>>> import numpy as np
>>> import numpy.linalg as la
>>> np.set_printoptions(precision=3, suppress=True, linewidth=120)
>>> def tidy(a):
...     return np.round(a, 3) + 0
... 
>>> r0 = np.array([0, 3, 0, 0, 2, 2, 3, 0, 1])
>>> v = np.array([0, 1, -2, -2, 1, -2, 2, 1, 2, -2, -1, 2, 2])
>>> E = np.outer(r0, v)
>>> E
array([[ 0,  0,  0,  0,  0,  0,  0,  0,  0,  0,  0,  0,  0],
       [ 0,  3, -6, -6,  3, -6,  6,  3,  6, -6, -3,  6,  6],
       [ 0,  0,  0,  0,  0,  0,  0,  0,  0,  0,  0,  0,  0],
       [ 0,  0,  0,  0,  0,  0,  0,  0,  0,  0,  0,  0,  0],
       [ 0,  2, -4, -4,  2, -4,  4,  2,  4, -4, -2,  4,  4],
       [ 0,  2, -4, -4,  2, -4,  4,  2,  4, -4, -2,  4,  4],
       [ 0,  3, -6, -6,  3, -6,  6,  3,  6, -6, -3,  6,  6],
       [ 0,  0,  0,  0,  0,  0,  0,  0,  0,  0,  0,  0,  0],
       [ 0,  1, -2, -2,  1, -2,  2,  1,  2, -2, -1,  2,  2]])
>>> r = la.matrix_rank(E)
>>> r
np.int64(1)
>>> N = la.svd(E)[2][r:].T
>>> N.shape
(13, 12)
>>> np.allclose(E @ N, 0)
True
>>> [int(la.matrix_rank(E[:i])) for i in range(1, len(E) + 1)]
[0, 1, 1, 1, 1, 1, 1, 1, 1]
>>> Uu, s, Vh = la.svd(E)
>>> tidy(s)
array([31.177,  0.   ,  0.   ,  0.   ,  0.   ,  0.   ,  0.   ,  0.   ,  0.   ])
>>> Y = Uu[:, :1] @ np.diag(s[:1]) @ Vh[:1]
>>> la.matrix_rank(E, rtol=0.05)
np.int64(1)
>>> tidy(np.abs(E - Y).max())
np.float64(0.0)
>>> Uu, s, Vh = la.svd(E)
>>> vecs = Vh[:(s > 1e-8).sum()]
>>> rng = np.random.default_rng(6878)
>>> x = E[0] + 3 * E[4] + rng.integers(2) * np.eye(13)[1]
>>> x
array([  0.,   7., -12., -12.,   6., -12.,  12.,   6.,  12., -12.,  -6.,  12.,  12.])
>>> np.allclose(vecs.T @ vecs @ x, x)
False
>>> tidy(la.norm(x - vecs.T @ vecs @ x))
np.float64(0.986)
>>> tidy(np.diag(vecs.T @ vecs))
array([0.   , 0.028, 0.111, 0.111, 0.028, 0.111, 0.111, 0.028, 0.111, 0.111, 0.028, 0.111, 0.111])
>>> Y = np.array([[1, 3, 1, 0, 0, 0, 0, 3, 0, 2, 3, 3],
...     [1, 0, 0, 3, 0, 1, 2, 2, 0, 3, 3, 0],
...     [0, 3, 3, 0, 3, 0, 0, 1, 0, 3, 3, 2],
...     [3, 1, 0, 1, 1, 2, 0, 1, 2, 1, 1, 2],
...     [0, 0, 1, 3, 0, 2, 2, 2, 1, 0, 2, 2],
...     [3, 3, 3, 0, 2, 3, 1, 2, 2, 1, 0, 3],
...     [2, 0, 2, 3, 1, 2, 0, 1, 2, 2, 0, 1],
...     [0, 3, 1, 1, 2, 3, 3, 1, 1, 2, 3, 3]])
>>> K = Y.T @ Y
>>> K
array([[24, 15, 14, 12, 11, 20,  5, 16, 16, 15,  9, 20],
       [15, 37, 24,  4, 22, 20, 12, 22, 11, 25, 28, 35],
       [14, 24, 25, 10, 19, 18,  8, 17, 12, 20, 17, 25],
       [12,  4, 10, 29,  6, 20, 15, 17, 12, 18, 19, 14],
       [11, 22, 19,  6, 19, 16,  8, 11, 10, 18, 16, 21],
       [20, 20, 18, 20, 16, 31, 18, 19, 19, 18, 18, 28],
       [ 5, 12,  8, 15,  8, 18, 18, 13,  7, 13, 19, 16],
       [16, 22, 17, 17, 11, 19, 13, 25, 11, 22, 26, 27],
       [16, 11, 12, 12, 10, 19,  7, 11, 14, 10,  7, 17],
       [15, 25, 20, 18, 18, 18, 13, 22, 10, 32, 31, 25],
       [ 9, 28, 17, 19, 16, 18, 19, 26,  7, 31, 41, 30],
       [20, 35, 25, 14, 21, 28, 16, 27, 17, 25, 30, 40]])
>>> Uu, s, Vh = la.svd(K)
>>> np.argmax(s[:-1] / (s[1:] + 1e-6)) + 1
np.int64(8)
>>> Y = Uu[:, :8] @ np.diag(s[:8]) @ Vh[:8]
>>> la.matrix_rank(K, rtol=0.05)
np.int64(5)
>>> tidy(Y)
array([[24., 15., 14., 12., 11., 20.,  5., 16., 16., 15.,  9., 20.],
       [15., 37., 24.,  4., 22., 20., 12., 22., 11., 25., 28., 35.],
       [14., 24., 25., 10., 19., 18.,  8., 17., 12., 20., 17., 25.],
       [12.,  4., 10., 29.,  6., 20., 15., 17., 12., 18., 19., 14.],
       [11., 22., 19.,  6., 19., 16.,  8., 11., 10., 18., 16., 21.],
       [20., 20., 18., 20., 16., 31., 18., 19., 19., 18., 18., 28.],
       [ 5., 12.,  8., 15.,  8., 18., 18., 13.,  7., 13., 19., 16.],
       [16., 22., 17., 17., 11., 19., 13., 25., 11., 22., 26., 27.],
       [16., 11., 12., 12., 10., 19.,  7., 11., 14., 10.,  7., 17.],
       [15., 25., 20., 18., 18., 18., 13., 22., 10., 32., 31., 25.],
       [ 9., 28., 17., 19., 16., 18., 19., 26.,  7., 31., 41., 30.],
       [20., 35., 25., 14., 21., 28., 16., 27., 17., 25., 30., 40.]])
>>> tidy(la.norm(K - Y) / la.norm(K))
np.float64(0.0)
>>> x = np.array([2, 2, -2, 2, -3, 2, -1, 3, -1, -1, 0, 1])
>>> a = np.maximum(K @ x, 0)
>>> a
array([113,  91,  61, 112,  33, 128,  77, 137,  81,  94, 117, 144])
>>> np.maximum(K @ (3 * x), 0)
array([339, 273, 183, 336,  99, 384, 231, 411, 243, 282, 351, 432])
>>> evals, vecs = la.eigh(K)
>>> x = np.array([2, 2, 0, 3, 2, 2, 1, 3, 2, 1, 0, 3])
>>> tidy(vecs * np.maximum(evals, 0) @ vecs.T)
array([[24., 15., 14., 12., 11., 20.,  5., 16., 16., 15.,  9., 20.],
       [15., 37., 24.,  4., 22., 20., 12., 22., 11., 25., 28., 35.],
       [14., 24., 25., 10., 19., 18.,  8., 17., 12., 20., 17., 25.],
       [12.,  4., 10., 29.,  6., 20., 15., 17., 12., 18., 19., 14.],
       [11., 22., 19.,  6., 19., 16.,  8., 11., 10., 18., 16., 21.],
       [20., 20., 18., 20., 16., 31., 18., 19., 19., 18., 18., 28.],
       [ 5., 12.,  8., 15.,  8., 18., 18., 13.,  7., 13., 19., 16.],
       [16., 22., 17., 17., 11., 19., 13., 25., 11., 22., 26., 27.],
       [16., 11., 12., 12., 10., 19.,  7., 11., 14., 10.,  7., 17.],
       [15., 25., 20., 18., 18., 18., 13., 22., 10., 32., 31., 25.],
       [ 9., 28., 17., 19., 16., 18., 19., 26.,  7., 31., 41., 30.],
       [20., 35., 25., 14., 21., 28., 16., 27., 17., 25., 30., 40.]])
>>> (np.sign(vecs[:, -1].round(6)) == np.sign(vecs[0, -1].round(6))).astype(int)
array([1, 1, 1, 1, 1, 1, 1, 1, 1, 1, 1, 1])
>>> tidy(x @ K @ x / (x @ x)), tidy(evals[0]), tidy(evals[-1])
(np.float64(163.102), np.float64(0.0), np.float64(224.917))
>>> [round(float(x), 3) for x in la.svd(K, compute_uv=False)[:3]]
[224.917, 37.996, 34.548]
>>> np.argsort(-la.norm(K, axis=0).round(6), kind="stable")[:3]
array([11, 10,  1])
>>> z = rng.permutation(12)
>>> z
array([ 3, 11,  6,  8,  0,  1, 10,  4,  5,  2,  7,  9])
>>> Y = K[z][:, z]
>>> tidy(np.sort(np.abs(la.eigvals(Y))))
array([  0.   ,   0.   ,   0.   ,   0.   ,   0.822,   2.817,   6.389,  12.313,  15.197,  34.548,  37.996, 224.917])
>>> np.trace(Y)
np.int64(335)
>>> A = np.loadtxt("case16.csv", delimiter=",")
>>> A
array([[-3.,  1.,  0.,  0.,  0.,  0.,  0.,  0.],
       [ 0., -3.,  1.,  0.,  0.,  0.,  0.,  0.],
       [ 0.,  0., -3.,  1.,  0.,  0.,  0.,  0.],
       [ 0.,  0.,  0., -3.,  1.,  0.,  0.,  0.],
       [ 0.,  0.,  0.,  0., -3.,  1.,  0.,  0.],
       [ 0.,  0.,  0.,  0.,  0., -3.,  1.,  0.],
       [ 0.,  0.,  0.,  0.,  0.,  0., -3.,  1.],
       [ 0.,  0.,  0.,  0.,  0.,  0.,  0., -3.]])
>>> z = rng.permutation(8)
>>> Y = A[:, z] * rng.choice([-1, 1], 8)
>>> Y
array([[-0., -0., -0., -0., -0.,  1., -0.,  3.],
       [-0., -1., -0., -0., -0., -3., -0., -0.],
       [-0.,  3., -0., -1., -0.,  0., -0., -0.],
       [-0., -0., -0.,  3., -1.,  0., -0., -0.],
       [-0., -0., -0., -0.,  3.,  0., -1., -0.],
       [-1., -0., -0., -0., -0.,  0.,  3., -0.],
       [ 3., -0., -1., -0., -0.,  0., -0., -0.],
       [-0., -0.,  3., -0., -0.,  0., -0., -0.]])
>>> Uu, _, Vh = la.svd(A.T @ Y)
>>> tidy(Uu @ Vh)
array([[ 0.,  0.,  0.,  0.,  0.,  0.,  0., -1.],
       [ 0.,  0.,  0.,  0.,  0.,  1.,  0.,  0.],
       [ 0., -1.,  0.,  0.,  0.,  0.,  0.,  0.],
       [ 0.,  0.,  0., -1.,  0.,  0.,  0.,  0.],
       [ 0.,  0.,  0.,  0., -1.,  0.,  0.,  0.],
       [ 0.,  0.,  0.,  0.,  0.,  0., -1.,  0.],
       [-1.,  0.,  0.,  0.,  0.,  0.,  0.,  0.],
       [ 0.,  0., -1.,  0.,  0.,  0.,  0.,  0.]])
>>> z
array([6, 2, 7, 3, 4, 1, 5, 0])
>>> tidy(la.lstsq(A, Y)[0])
array([[ 0.,  0.,  0.,  0.,  0.,  0.,  0., -1.],
       [ 0.,  0.,  0.,  0.,  0.,  1.,  0.,  0.],
       [ 0., -1.,  0.,  0.,  0.,  0.,  0.,  0.],
       [ 0.,  0.,  0., -1.,  0.,  0.,  0.,  0.],
       [ 0.,  0.,  0.,  0., -1.,  0.,  0.,  0.],
       [ 0.,  0.,  0.,  0.,  0.,  0., -1.,  0.],
       [-1.,  0.,  0.,  0.,  0.,  0.,  0.,  0.],
       [ 0.,  0., -1.,  0.,  0.,  0.,  0.,  0.]])
>>> x = np.array([1, 2, 1, 5, 3, 0, 5, 3])
>>> y = Y @ x
>>> y
array([ 9., -2.,  1., 12.,  4., 14.,  2.,  3.])
>>> tidy(la.solve(Y, Y[:, 1]))
array([0., 1., 0., 0., 0., 0., 0., 0.])
>>> tidy(la.solve(Y, y + Y[:, 2]))
array([1., 2., 2., 5., 3., 0., 5., 3.])
>>> x = np.array([1, 1, 2, -2, 0, 2, -1, 2])
>>> A @ np.ones(8)
array([-2., -2., -2., -2., -2., -2., -2., -3.])
>>> A @ np.eye(8)[0]
array([-3.,  0.,  0.,  0.,  0.,  0.,  0.,  0.])
>>> (A * x).sum(axis=1)
array([-2., -1., -8.,  6.,  2., -7.,  5., -6.])
>>> np.sign((A @ x).round(6))
array([-1., -1., -1.,  1.,  1., -1.,  1., -1.])
>>> A @ (2 * x)
array([ -4.,  -2., -16.,  12.,   4., -14.,  10., -12.])
>>> q, r_ = la.qr(A)
>>> abs(r_[0, 0]), tidy(la.norm(A[:, 0]))
(np.float64(3.0), np.float64(3.0))
>>> q.shape, r_.shape
((8, 8), (8, 8))
>>> r_
array([[-3.,  1.,  0.,  0.,  0.,  0.,  0.,  0.],
       [ 0., -3.,  1.,  0.,  0.,  0.,  0.,  0.],
       [ 0.,  0., -3.,  1.,  0.,  0.,  0.,  0.],
       [ 0.,  0.,  0., -3.,  1.,  0.,  0.,  0.],
       [ 0.,  0.,  0.,  0., -3.,  1.,  0.,  0.],
       [ 0.,  0.,  0.,  0.,  0., -3.,  1.,  0.],
       [ 0.,  0.,  0.,  0.,  0.,  0., -3.,  1.],
       [ 0.,  0.,  0.,  0.,  0.,  0.,  0., -3.]])
>>> q
array([[ 1.,  0.,  0.,  0.,  0.,  0.,  0.,  0.],
       [-0.,  1.,  0.,  0.,  0.,  0.,  0.,  0.],
       [-0., -0.,  1.,  0.,  0.,  0.,  0.,  0.],
       [-0., -0., -0.,  1.,  0.,  0.,  0.,  0.],
       [-0., -0., -0., -0.,  1.,  0.,  0.,  0.],
       [-0., -0., -0., -0., -0.,  1.,  0.,  0.],
       [-0., -0., -0., -0., -0., -0.,  1.,  0.],
       [-0., -0., -0., -0., -0., -0., -0.,  1.]])
>>> q @ r_
array([[-3.,  1.,  0.,  0.,  0.,  0.,  0.,  0.],
       [ 0., -3.,  1.,  0.,  0.,  0.,  0.,  0.],
       [ 0.,  0., -3.,  1.,  0.,  0.,  0.,  0.],
       [ 0.,  0.,  0., -3.,  1.,  0.,  0.,  0.],
       [ 0.,  0.,  0.,  0., -3.,  1.,  0.,  0.],
       [ 0.,  0.,  0.,  0.,  0., -3.,  1.,  0.],
       [ 0.,  0.,  0.,  0.,  0.,  0., -3.,  1.],
       [ 0.,  0.,  0.,  0.,  0.,  0.,  0., -3.]])
>>> np.trace(q @ q.T)
np.float64(8.0)
>>> np.allclose(r_.T @ r_, A.T @ A)
True
>>> z = rng.permutation(8)
>>> z
array([1, 7, 0, 2, 5, 6, 4, 3])
>>> Y = A[z][:, z]
>>> np.allclose(Y, A)
False
>>> np.trace(Y)
np.float64(-24.0)
>>> mat = np.load("layer18.npy")
>>> mat
array([[-72.,  53., -31.,  17.],
       [-56.,  41., -23.,  13.],
       [108., -81.,  49., -27.],
       [ 80., -61.,  35., -21.]])
>>> Y = mat + rng.integers(-2, 3, (4, 3)) @ rng.integers(-2, 3, (3, 4))
>>> Y
array([[-68.,  53., -31.,  14.],
       [-62.,  37., -21.,  18.],
       [108., -80.,  44., -29.],
       [ 82., -55.,  35., -22.]])
>>> Y - mat
array([[ 4.,  0.,  0., -3.],
       [-6., -4.,  2.,  5.],
       [ 0.,  1., -5., -2.],
       [ 2.,  6.,  0., -1.]])
>>> np.abs(Y - mat).sum(axis=1)
array([ 7., 17.,  8.,  9.])
>>> tidy(la.svd(Y - mat, compute_uv=False))
array([11.351,  5.089,  4.719,  0.   ])
>>> Uu, s, Vh = la.svd(mat)
>>> vecs = Vh[:(s > 1e-8).sum()]
>>> x = mat[3] + -3 * mat[0] + rng.integers(2) * np.eye(4)[1]
>>> x
array([ 296., -219.,  128.,  -72.])
>>> np.allclose(vecs.T @ vecs @ x, x)
False
>>> tidy(vecs.T @ vecs)
array([[ 0.889, -0.222,  0.   ,  0.222],
       [-0.222,  0.556,  0.   ,  0.444],
       [ 0.   ,  0.   ,  1.   ,  0.   ],
       [ 0.222,  0.444,  0.   ,  0.556]])
>>> tidy(la.norm(x - vecs.T @ vecs @ x))
np.float64(0.667)
>>> tidy(np.diag(vecs.T @ vecs))
array([0.889, 0.556, 1.   , 0.556])
>>> np.allclose(mat, mat.T)
False
>>> (mat + mat.T) / 2
array([[-72. ,  -1.5,  38.5,  48.5],
       [ -1.5,  41. , -52. , -24. ],
       [ 38.5, -52. ,  49. ,   4. ],
       [ 48.5, -24. ,   4. , -21. ]])
>>> tidy(np.abs(la.eigvals(mat)).max())
np.float64(5.0)
>>> tidy(la.det(mat))
np.float64(0.0)
>>> np.allclose(mat @ mat.T, mat.T @ mat)
False
>>> (mat - mat.T) / 2
array([[  0. ,  54.5, -69.5, -31.5],
       [-54.5,   0. ,  29. ,  37. ],
       [ 69.5, -29. ,   0. , -31. ],
       [ 31.5, -37. ,  31. ,   0. ]])
>>> tidy(np.sort(np.abs(la.eigvals(mat))))
array([0., 2., 4., 5.])
>>> gram = mat.T @ mat
>>> np.allclose(gram, gram.T)
True
>>> la.matrix_rank(gram)
np.int64(3)
>>> M = np.load("dump.npy")
>>> M
array([[ 3, -1,  1,  2],
       [ 2,  2,  3,  0],
       [ 5,  1,  5,  3],
       [ 6,  3,  4,  0],
       [ 5,  4,  3,  1],
       [ 6,  2,  3,  2],
       [ 7,  5,  3,  3],
       [ 6,  5,  5,  4],
       [ 3,  3,  6,  3],
       [ 4,  2,  9,  5],
       [ 5,  0, 10,  3],
       [ 6, -1, 12,  2],
       [ 8, -2, 11,  3]])
>>> hat = M @ la.solve(M.T @ M, M.T)
>>> la.matrix_rank(np.eye(13) - hat)
np.int64(9)
>>> tidy(la.eigvalsh(hat))
array([0., 0., 0., 0., 0., 0., 0., 0., 0., 1., 1., 1., 1.])
>>> q, vecs = la.qr(M[:, :3])[0], la.qr(M[:, 3:])[0]
>>> s = la.svd(q.T @ vecs, compute_uv=False)
>>> tidy(la.norm(q @ q.T - vecs @ vecs.T, 2))
np.float64(1.0)
>>> tidy(np.degrees(np.arccos(s.clip(0, 1))))
array([26.231])
>>> X = np.load("a.npy")
>>> X
array([[0, 4, 0, 0, 0, 0, 0],
       [5, 1, 0, 0, 0, 0, 0],
       [0, 0, 5, 3, 3, 2, 2],
       [0, 0, 2, 0, 3, 1, 1],
       [0, 0, 0, 4, 1, 0, 0],
       [0, 0, 0, 4, 5, 0, 3],
       [0, 0, 0, 1, 4, 3, 0]])
>>> ang = np.radians(60)
>>> r_ = np.eye(7)
>>> r_[2, 2] = r_[4, 4] = np.cos(ang)
>>> r_[2, 4], r_[4, 2] = -np.sin(ang), np.sin(ang)
>>> tidy(r_)
array([[ 1.   ,  0.   ,  0.   ,  0.   ,  0.   ,  0.   ,  0.   ],
       [ 0.   ,  1.   ,  0.   ,  0.   ,  0.   ,  0.   ,  0.   ],
       [ 0.   ,  0.   ,  0.5  ,  0.   , -0.866,  0.   ,  0.   ],
       [ 0.   ,  0.   ,  0.   ,  1.   ,  0.   ,  0.   ,  0.   ],
       [ 0.   ,  0.   ,  0.866,  0.   ,  0.5  ,  0.   ,  0.   ],
       [ 0.   ,  0.   ,  0.   ,  0.   ,  0.   ,  1.   ,  0.   ],
       [ 0.   ,  0.   ,  0.   ,  0.   ,  0.   ,  0.   ,  1.   ]])
>>> Y = X @ r_.T
>>> np.allclose(la.norm(X, axis=1), la.norm(Y, axis=1))
True
>>> def softmax(z):
...     e = np.exp(z - z.max(axis=-1, keepdims=True))
...     return e / e.sum(axis=-1, keepdims=True)
... 
>>> tidy(softmax(r_).sum(axis=1))
array([1., 1., 1., 1., 1., 1., 1.])
>>> tidy(softmax(r_[6] + -3))
array([0.115, 0.115, 0.115, 0.115, 0.115, 0.115, 0.312])
>>> tidy(softmax(10 * r_[6]))
array([0., 0., 0., 0., 0., 0., 1.])
>>> scores = r_ @ r_.T / np.sqrt(7)
>>> tidy(softmax(scores))
array([[0.196, 0.134, 0.134, 0.134, 0.134, 0.134, 0.134],
       [0.134, 0.196, 0.134, 0.134, 0.134, 0.134, 0.134],
       [0.134, 0.134, 0.196, 0.134, 0.134, 0.134, 0.134],
       [0.134, 0.134, 0.134, 0.196, 0.134, 0.134, 0.134],
       [0.134, 0.134, 0.134, 0.134, 0.196, 0.134, 0.134],
       [0.134, 0.134, 0.134, 0.134, 0.134, 0.196, 0.134],
       [0.134, 0.134, 0.134, 0.134, 0.134, 0.134, 0.196]])
>>> tidy(softmax(scores + np.triu(np.full(scores.shape, -np.inf), 1)))
array([[1.   , 0.   , 0.   , 0.   , 0.   , 0.   , 0.   ],
       [0.407, 0.593, 0.   , 0.   , 0.   , 0.   , 0.   ],
       [0.289, 0.289, 0.422, 0.   , 0.   , 0.   , 0.   ],
       [0.224, 0.224, 0.224, 0.327, 0.   , 0.   , 0.   ],
       [0.183, 0.183, 0.183, 0.183, 0.267, 0.   , 0.   ],
       [0.155, 0.155, 0.155, 0.155, 0.155, 0.226, 0.   ],
       [0.134, 0.134, 0.134, 0.134, 0.134, 0.134, 0.196]])
